In [1]: import numpy as np

In [2]: from numpy import linalg as LA

In [3]: np.set_printoptions(suppress=True, linewidth=160)

In [4]: K = np.load("case11.npy")

In [5]: K
Out[5]: 
array([[ 6, -1,  8, -8, -7],
       [-7,  6, -1,  8, -8],
       [-8, -7,  6, -1,  8],
       [ 8, -8, -7,  6, -1],
       [-1,  8, -8, -7,  6]])

In [6]: t = np.radians(180)

In [7]: Rm = np.eye(5)

In [8]: Rm[4, 4] = Rm[1, 1] = np.cos(t)

In [9]: Rm[4, 1], Rm[1, 4] = -np.sin(t), np.sin(t)

In [10]: Rm.round(3) + 0
Out[10]: 
array([[ 1.,  0.,  0.,  0.,  0.],
       [ 0., -1.,  0.,  0.,  0.],
       [ 0.,  0.,  1.,  0.,  0.],
       [ 0.,  0.,  0.,  1.,  0.],
       [ 0.,  0.,  0.,  0., -1.]])

In [11]: Y = K @ Rm.T

In [12]: np.allclose(LA.norm(K, axis=1), LA.norm(Y, axis=1))
Out[12]: True

In [13]: Y.round(3)
Out[13]: 
array([[ 6.,  1.,  8., -8.,  7.],
       [-7., -6., -1.,  8.,  8.],
       [-8.,  7.,  6., -1., -8.],
       [ 8.,  8., -7.,  6.,  1.],
       [-1., -8., -8., -7., -6.]])

In [14]: np.round(LA.det(Rm), 3), np.trace(Rm)
Out[14]: (np.float64(1.0), np.float64(1.0))

In [15]: np.round(LA.svd(K, compute_uv=False), 3), np.round(LA.svd(Y, compute_uv=False), 3)
Out[15]: 
(array([17.094, 17.094, 15.517, 15.517,  2.   ]),
 array([17.094, 17.094, 15.517, 15.517,  2.   ]))

In [16]: rng = np.random.default_rng(82890)

In [17]: labels = rng.permutation(5)

In [18]: labels
Out[18]: array([3, 1, 0, 4, 2])

In [19]: Y = K[labels][:, labels]

In [20]: round(LA.det(Y), 3), np.round(LA.det(K[labels]), 3)
Out[20]: (np.float64(-140722.0), np.float64(140722.0))

In [21]: np.diag(Y)
Out[21]: array([6, 6, 6, 6, 6])

In [22]: Y
Out[22]: 
array([[ 6, -8,  8, -1, -7],
       [ 8,  6, -7, -8, -1],
       [-8, -1,  6, -7,  8],
       [-7,  8, -1,  6, -8],
       [-1, -7, -8,  8,  6]])

In [23]: np.trace(Y)
Out[23]: np.int64(30)

In [24]: F = np.array([[-6, 12, -9], [4, -8, -6], [-1, 2, 8]])

In [25]: Y = K / np.sqrt((K ** 2).mean(axis=1, keepdims=True))

In [26]: np.round(LA.norm(Y, axis=1), 3)
Out[26]: array([2.236, 2.236, 2.236, 2.236, 2.236])

In [27]: LA.matrix_rank(K - K.mean(axis=1, keepdims=True))
Out[27]: np.int64(4)

In [28]: LA.matrix_rank(Y) == LA.matrix_rank(K)
Out[28]: np.True_

In [29]: K - K.mean(axis=1, keepdims=True)
Out[29]: 
array([[ 6.4, -0.6,  8.4, -7.6, -6.6],
       [-6.6,  6.4, -0.6,  8.4, -7.6],
       [-7.6, -6.6,  6.4, -0.6,  8.4],
       [ 8.4, -7.6, -6.6,  6.4, -0.6],
       [-0.6,  8.4, -7.6, -6.6,  6.4]])
